$ ipython --no-banner

In [1]: import numpy as np

In [2]: np.set_printoptions(precision=2, suppress=True, linewidth=120, floatmode="fixed")

In [3]: q, _ = np.linalg.qr(np.array([[-0.2, -1.2, 0.0, -0.5, -0.3, -1.2, -0.1],
   ...:     [0.2, -1.4, -1.1, 0.3, -0.1, 0.8, -0.7],
   ...:     [-0.8, 0.4, 0.1, 0.6, 0.6, 1.2, 0.5],
   ...:     [0.1, -0.4, -0.4, 0.5, 1.3, -0.2, -0.3],
   ...:     [0.5, -1.0, -0.5, 0.6, 0.5, 1.3, -1.1],
   ...:     [-0.2, -0.9, -0.6, -1.8, 0.4, -0.2, -0.2],
   ...:     [-0.3, -0.9, -0.7, 1.1, 0.7, -0.6, -1.1]]))

In [4]: J = q[:, :7]

In [5]: J
Out[5]: 
array([[-0.19, -0.52,  0.80, -0.07,  0.03, -0.08, -0.22],
       [ 0.19, -0.53, -0.43, -0.01,  0.52,  0.15, -0.45],
       [-0.76,  0.03, -0.16, -0.23, -0.10,  0.56, -0.13],
       [ 0.09, -0.14, -0.23, -0.15, -0.75, -0.25, -0.52],
       [ 0.47, -0.32,  0.06, -0.28, -0.30,  0.59,  0.38],
       [-0.19, -0.40, -0.15,  0.81, -0.25,  0.06,  0.24],
       [-0.28, -0.41, -0.28, -0.42,  0.02, -0.49,  0.51]])

In [6]: round(np.trace(J), 2)
Out[6]: np.float64(-0.76)

In [7]: (J + J.T) / 2
Out[7]: 
array([[-0.19, -0.16,  0.02,  0.01,  0.25, -0.13, -0.25],
       [-0.16, -0.53, -0.20, -0.08,  0.10, -0.12, -0.43],
       [ 0.02, -0.20, -0.16, -0.23, -0.02,  0.21, -0.20],
       [ 0.01, -0.08, -0.23, -0.15, -0.52,  0.28, -0.47],
       [ 0.25,  0.10, -0.02, -0.52, -0.30,  0.17,  0.20],
       [-0.13, -0.12,  0.21,  0.28,  0.17,  0.06, -0.13],
       [-0.25, -0.43, -0.20, -0.47,  0.20, -0.13,  0.51]])

In [8]: np.round(np.abs(np.linalg.eigvals(J)).max(), 2)
Out[8]: np.float64(1.0)

In [9]: np.allclose(J @ J.T, J.T @ J)
Out[9]: True

In [10]: np.round((J - J.T) / 2, 2) + 0
Out[10]: 
array([[ 0.00, -0.35,  0.78, -0.08, -0.22,  0.06,  0.03],
       [ 0.35,  0.00, -0.23,  0.07,  0.42,  0.27, -0.02],
       [-0.78,  0.23,  0.00,  0.00, -0.08,  0.36,  0.07],
       [ 0.08, -0.07,  0.00,  0.00, -0.23, -0.53, -0.05],
       [ 0.22, -0.42,  0.08,  0.23,  0.00,  0.42,  0.18],
       [-0.06, -0.27, -0.36,  0.53, -0.42,  0.00,  0.36],
       [-0.03,  0.02, -0.07,  0.05, -0.18, -0.36,  0.00]])

In [11]: np.round(np.linalg.det(J), 2)
Out[11]: np.float64(1.0)

In [12]: np.sort(np.abs(np.linalg.eigvals(J)))
Out[12]: array([1.00, 1.00, 1.00, 1.00, 1.00, 1.00, 1.00])
